$ python3 -q
>>> import numpy as np
>>> import numpy.linalg as la
>>> np.set_printoptions(precision=2, suppress=True, linewidth=160)
>>> F = np.loadtxt("dump.csv", delimiter=",")
>>> print(F)
[[-2.  5.  0.  0.  0.  0.  0.  0.  0.  0.  0.  0.  0.]
 [ 5. -3.  5.  0.  0.  0.  0.  0.  0.  0.  0.  0.  0.]
 [ 0.  5.  1.  5.  0.  0.  0.  0.  0.  0.  0.  0.  0.]
 [ 0.  0.  5. -1.  5.  0.  0.  0.  0.  0.  0.  0.  0.]
 [ 0.  0.  0.  5.  1.  5.  0.  0.  0.  0.  0.  0.  0.]
 [ 0.  0.  0.  0.  5.  3.  5.  0.  0.  0.  0.  0.  0.]
 [ 0.  0.  0.  0.  0.  5.  4.  5.  0.  0.  0.  0.  0.]
 [ 0.  0.  0.  0.  0.  0.  5. -3.  5.  0.  0.  0.  0.]
 [ 0.  0.  0.  0.  0.  0.  0.  5.  3.  5.  0.  0.  0.]
 [ 0.  0.  0.  0.  0.  0.  0.  0.  5. -2.  5.  0.  0.]
 [ 0.  0.  0.  0.  0.  0.  0.  0.  0.  5. -4.  5.  0.]
 [ 0.  0.  0.  0.  0.  0.  0.  0.  0.  0.  5.  5.  5.]
 [ 0.  0.  0.  0.  0.  0.  0.  0.  0.  0.  0.  5. -2.]]
>>> # symmetric, so the eigenvalues are real
>>> vals, evecs = la.eigh(F)
>>> np.unique(vals.round(6) + 0, return_counts=True)[1]
array([1, 1, 1, 1, 1, 1, 1, 1, 1, 1, 1, 1, 1])
>>> print(np.abs(evecs[:, -1]).round(6).argmax())
6
>>> print(np.abs(evecs[:, -1]))
[0.02 0.05 0.12 0.2  0.37 0.57 0.58 0.28 0.23 0.11 0.06 0.06 0.02]
>>> W1 = np.array([[-2, 0, 3],
...     [2, -2, 0],
...     [3, 0, 2],
...     [2, 2, 2],
...     [1, 1, 1],
...     [1, 2, 0],
...     [-1, -1, 2],
...     [0, 2, -3],
...     [0, 0, 0],
...     [2, 3, -1],
...     [3, -3, 0],
...     [1, 3, 2],
...     [2, 0, -2]])
>>> beta = np.array([-1, 2, 1])
>>> hid = np.maximum(F @ W1 + beta, 0)
>>> hid
array([[13.,  0.,  0.],
       [ 0.,  8., 26.],
       [22.,  2., 13.],
       [17.,  5., 14.],
       [15., 23., 12.],
       [ 2.,  8., 16.],
       [ 0., 18.,  0.],
       [ 0.,  0., 20.],
       [ 9., 27.,  0.],
       [10.,  0.,  3.],
       [ 2., 44.,  6.],
       [29.,  2.,  1.],
       [ 0., 17., 15.]])
>>> C = np.array([[1, 1], [3, 3], [-1, 0]])
>>> print((hid @ C).round(6).argmax(axis=1))
[0 1 1 1 1 1 0 1 0 1 1 1 1]
>>> hid @ C
array([[ 13.,  13.],
       [ -2.,  24.],
       [ 15.,  28.],
       [ 18.,  32.],
       [ 72.,  84.],
       [ 10.,  26.],
       [ 54.,  54.],
       [-20.,   0.],
       [ 90.,  90.],
       [  7.,  10.],
       [128., 134.],
       [ 34.,  35.],
       [ 36.,  51.]])
>>> rng = np.random.default_rng(34)
>>> out = F + rng.integers(-2, 3, (13, 12)) @ rng.integers(-2, 3, (12, 13))
>>> out
array([[ 13.,  -3.,  -1.,  -9.,  -5.,  21.,   0.,  -4.,  -8.,   0.,  13.,  -4.,  -2.],
       [  3.,  -5.,  12., -11.,   0.,   5.,  -2.,  -7.,   0., -11.,  20.,   0.,   0.],
       [-12.,   4.,   0., -10.,  -7.,   6.,   9.,   2.,  -2.,   2.,  -7., -19.,   4.],
       [  3.,  -3.,   4.,  17.,  -3.,  -4., -17.,  -5.,  -4.,  -1.,   9.,   8.,  10.],
       [ -9.,  -3.,   4.,   6., -13.,  13., -12.,  -1.,  -4.,  -7.,   9.,  -5.,  17.],
       [ -9.,   3.,   8.,  -2.,  13.,   3.,   7.,  -1.,   7.,  -9.,   0.,  10.,   0.],
       [  0., -12.,   2., -12.,   8.,   6.,  13.,   2.,   5.,  -4.,  -9.,   1.,  -2.],
       [-11.,   2.,   2.,  -2.,   3.,  -9.,   8.,   4.,   9.,  -5.,  -8.,   3.,   4.],
       [ -5.,   6.,   2.,  -1.,   3.,   0.,   4.,   4.,   5.,   5.,  -1.,   1.,   0.],
       [  5.,   4.,   8.,  -2.,  12.,  -2.,   2.,   8.,   7.,  -8.,  13.,  14.,  -3.],
       [ -7.,   4.,  -3.,  -6.,  -2.,   2.,  11.,   8.,  -2.,  13., -19.,  -3.,  -7.],
       [  5.,  -6.,  -5.,  -9.,  -7.,  14.,   3.,  -6.,  -5.,   1.,  10.,  -4.,   0.],
       [ -1.,  -4.,   5.,   7.,  -2.,  -9., -10.,  -2.,   3.,   2.,  -2.,   3.,   6.]])
>>> la.matrix_rank(out - F, tol=1e-8)
np.int64(12)
>>> np.abs(out - F).sum(axis=1)
array([90., 67., 87., 91., 94., 59., 68., 63., 26., 76., 83., 80., 57.])
>>> np.round(la.eigvalsh(F).min(), 2)
np.float64(-10.46)
>>> data = np.array([[-4, 0, 0, 0, 0],
...     [0, 0, 0, 0, 2],
...     [0, 5, 0, 0, 0],
...     [0, 0, 0, -5, 0],
...     [0, 0, 5, 0, 0]])
>>> data
array([[-4,  0,  0,  0,  0],
       [ 0,  0,  0,  0,  2],
       [ 0,  5,  0,  0,  0],
       [ 0,  0,  0, -5,  0],
       [ 0,  0,  5,  0,  0]])
>>> # 3 blocks once reordered
>>> left, s, Vh = la.svd(data, full_matrices=False)
>>> np.allclose(left * s @ Vh, data)
True
>>> print(left.T @ data @ Vh.T)
[[5. 0. 0. 0. 0.]
 [0. 5. 0. 0. 0.]
 [0. 0. 5. 0. 0.]
 [0. 0. 0. 4. 0.]
 [0. 0. 0. 0. 2.]]
>>> (s > 1e-8).sum()
np.int64(5)
>>> left.shape, s.shape, Vh.shape
((5, 5), (5,), (5, 5))
>>> left.T @ left
array([[1., 0., 0., 0., 0.],
       [0., 1., 0., 0., 0.],
       [0., 0., 1., 0., 0.],
       [0., 0., 0., 1., 0.],
       [0., 0., 0., 0., 1.]])
>>> Vh @ Vh.T
array([[1., 0., 0., 0., 0.],
       [0., 1., 0., 0., 0.],
       [0., 0., 1., 0., 0.],
       [0., 0., 0., 1., 0.],
       [0., 0., 0., 0., 1.]])
>>> out = data / np.sqrt((data ** 2).mean(axis=1, keepdims=True))
>>> out[2]
array([0.  , 2.24, 0.  , 0.  , 0.  ])
>>> print(np.round(la.det(data), 2))
1000.0
>>> print((data != 0).astype(int))
[[1 0 0 0 0]
 [0 0 0 0 1]
 [0 1 0 0 0]
 [0 0 0 1 0]
 [0 0 1 0 0]]
>>> A = np.loadtxt("out8.csv", delimiter=",")
>>> A
array([[1.05, 6.  , 3.  , 1.  , 6.  , 2.  , 9.  , 7.  , 9.  , 3.  , 6.  , 6.  , 2.  , 1.  ],
       [5.  , 7.05, 0.  , 8.  , 5.  , 2.  , 3.  , 9.  , 1.  , 7.  , 8.  , 1.  , 0.  , 0.  ],
       [2.  , 0.  , 1.05, 2.  , 4.  , 6.  , 0.  , 6.  , 4.  , 1.  , 9.  , 7.  , 2.  , 4.  ],
       [8.  , 5.  , 7.  , 6.05, 8.  , 0.  , 4.  , 1.  , 3.  , 4.  , 2.  , 6.  , 0.  , 3.  ],
       [8.  , 8.  , 1.  , 3.  , 8.05, 4.  , 0.  , 7.  , 5.  , 8.  , 4.  , 2.  , 7.  , 8.  ],
       [5.  , 3.  , 4.  , 9.  , 3.  , 0.05, 4.  , 7.  , 6.  , 4.  , 0.  , 9.  , 5.  , 8.  ],
       [0.  , 2.  , 7.  , 6.  , 6.  , 4.  , 3.05, 0.  , 5.  , 3.  , 2.  , 1.  , 1.  , 1.  ],
       [0.  , 6.  , 5.  , 1.  , 9.  , 7.  , 4.  , 4.05, 2.  , 0.  , 5.  , 3.  , 6.  , 9.  ],
       [1.  , 2.  , 8.  , 1.  , 7.  , 6.  , 8.  , 7.  , 0.05, 9.  , 1.  , 1.  , 0.  , 8.  ],
       [9.  , 1.  , 9.  , 7.  , 3.  , 7.  , 4.  , 2.  , 1.  , 5.05, 6.  , 6.  , 6.  , 6.  ],
       [5.  , 5.  , 7.  , 0.  , 8.  , 7.  , 1.  , 7.  , 1.  , 8.  , 7.05, 4.  , 4.  , 1.  ],
       [4.  , 3.  , 2.  , 6.  , 7.  , 3.  , 5.  , 4.  , 3.  , 8.  , 8.  , 9.05, 0.  , 4.  ],
       [5.  , 2.  , 8.  , 8.  , 7.  , 0.  , 2.  , 6.  , 1.  , 5.  , 1.  , 3.  , 4.05, 8.  ],
       [1.  , 6.  , 3.  , 1.  , 6.  , 2.  , 9.  , 7.  , 9.  , 3.  , 6.  , 6.  , 2.  , 1.05]])
>>> la.cond(A) > 100
np.True_
>>> [round(float(x), 2) for x in la.svd(A, compute_uv=False)[:3]]
[62.24, 18.4, 15.38]
>>> np.round(la.norm(A, 2) / la.norm(A), 2)
np.float64(0.86)
>>> np.argsort(-la.norm(A, axis=0).round(6), kind="stable")[:3]
array([4, 7, 9])
>>> K = np.loadtxt("test7.csv", delimiter=",")
>>> K
array([[-3., -1., -3., -1.],
       [ 5.,  3.,  5.,  3.],
       [-3., -1., -3., -1.],
       [ 5.,  3.,  5.,  3.]])
>>> # rank 2
>>> rk = la.matrix_rank(K)
>>> rk
np.int64(2)
>>> null = la.svd(K)[2][rk:].T
>>> np.round(null @ null.T, 2) + 0
array([[ 0.5,  0. , -0.5,  0. ],
       [ 0. ,  0.5,  0. , -0.5],
       [-0.5,  0. ,  0.5,  0. ],
       [ 0. , -0.5,  0. ,  0.5]])
>>> la.matrix_rank(K.T @ K), la.matrix_rank(K @ K.T)
(np.int64(2), np.int64(2))
>>> np.round(K @ null, 2) + 0
array([[0., 0.],
       [0., 0.],
       [0., 0.],
       [0., 0.]])
>>> [int(la.matrix_rank(np.delete(K, i, axis=0))) for i in range(4)]
[2, 2, 2, 2]
>>> m1 = np.minimum.outer(np.arange(1, 7), np.arange(1, 7)) * -2
>>> m1
array([[ -2,  -2,  -2,  -2,  -2,  -2],
       [ -2,  -4,  -4,  -4,  -4,  -4],
       [ -2,  -4,  -6,  -6,  -6,  -6],
       [ -2,  -4,  -6,  -8,  -8,  -8],
       [ -2,  -4,  -6,  -8, -10, -10],
       [ -2,  -4,  -6,  -8, -10, -12]])
>>> # symmetric, so the eigenvalues are real
>>> out = m1 / np.sqrt((m1 ** 2).mean(axis=1, keepdims=True))
>>> la.norm(out, axis=1)
array([2.45, 2.45, 2.45, 2.45, 2.45, 2.45])
>>> m1 - m1.mean(axis=1, keepdims=True)
array([[ 0.  ,  0.  ,  0.  ,  0.  ,  0.  ,  0.  ],
       [ 1.67, -0.33, -0.33, -0.33, -0.33, -0.33],
       [ 3.  ,  1.  , -1.  , -1.  , -1.  , -1.  ],
       [ 4.  ,  2.  ,  0.  , -2.  , -2.  , -2.  ],
       [ 4.67,  2.67,  0.67, -1.33, -3.33, -3.33],
       [ 5.  ,  3.  ,  1.  , -1.  , -3.  , -5.  ]])
